$ ipython --no-banner

In [1]: import numpy as np

In [2]: np.set_printoptions(suppress=True, linewidth=200)

In [3]: def tidy(a):
   ...:     return np.round(a, 1) + 0
   ...: 

In [4]: K = np.load("dump.npy")

In [5]: K
Out[5]: 
array([[ 1,  1, -1, -1, -1, -1,  1,  1],
       [ 1,  1, -1, -1,  1,  1, -1, -1],
       [ 1,  1,  1,  1,  1,  1,  1,  1]])

In [6]: # column 1 repeats column 0

In [7]: out = K[0, 0] * K[1:] - np.outer(K[1:, 0], K[0])

In [8]: out
Out[8]: 
array([[ 0,  0,  0,  0,  2,  2, -2, -2],
       [ 0,  0,  2,  2,  2,  2,  0,  0]])

In [9]: np.linalg.matrix_rank(out), np.linalg.matrix_rank(K)
Out[9]: (np.int64(2), np.int64(3))

In [10]: print(K[:, 0] / K[0, 0])
[1. 1. 1.]

In [11]: K.reshape(-1, 2)
Out[11]: 
array([[ 1,  1],
       [-1, -1],
       [-1, -1],
       [ 1,  1],
       [ 1,  1],
       [-1, -1],
       [ 1,  1],
       [-1, -1],
       [ 1,  1],
       [ 1,  1],
       [ 1,  1],
       [ 1,  1]])

In [12]: print(K.reshape(2, -1))
[[ 1  1 -1 -1 -1 -1  1  1  1  1 -1 -1]
 [ 1  1 -1 -1  1  1  1  1  1  1  1  1]]

In [13]: print(K.ravel(order="F"))
[ 1  1  1  1  1  1 -1 -1  1 -1 -1  1 -1  1  1 -1  1  1  1 -1  1  1 -1  1]

In [14]: blk = K.reshape(3, 2, -1)

In [15]: blk.sum(axis=1)
Out[15]: 
array([[ 0,  0,  0,  0],
       [ 2,  2, -2, -2],
       [ 2,  2,  2,  2]])

In [16]: blk.transpose(1, 0, 2)
Out[16]: 
array([[[ 1,  1, -1, -1],
        [ 1,  1, -1, -1],
        [ 1,  1,  1,  1]],

       [[-1, -1,  1,  1],
        [ 1,  1, -1, -1],
        [ 1,  1,  1,  1]]])

In [17]: print(blk.shape)
(3, 2, 4)

In [18]: print(np.einsum("ihd,jhd->hij", blk, blk).shape)
(2, 3, 3)

In [19]: np.einsum("ihd,ihd->ih", blk, blk)
Out[19]: 
array([[4, 4],
       [4, 4],
       [4, 4]])
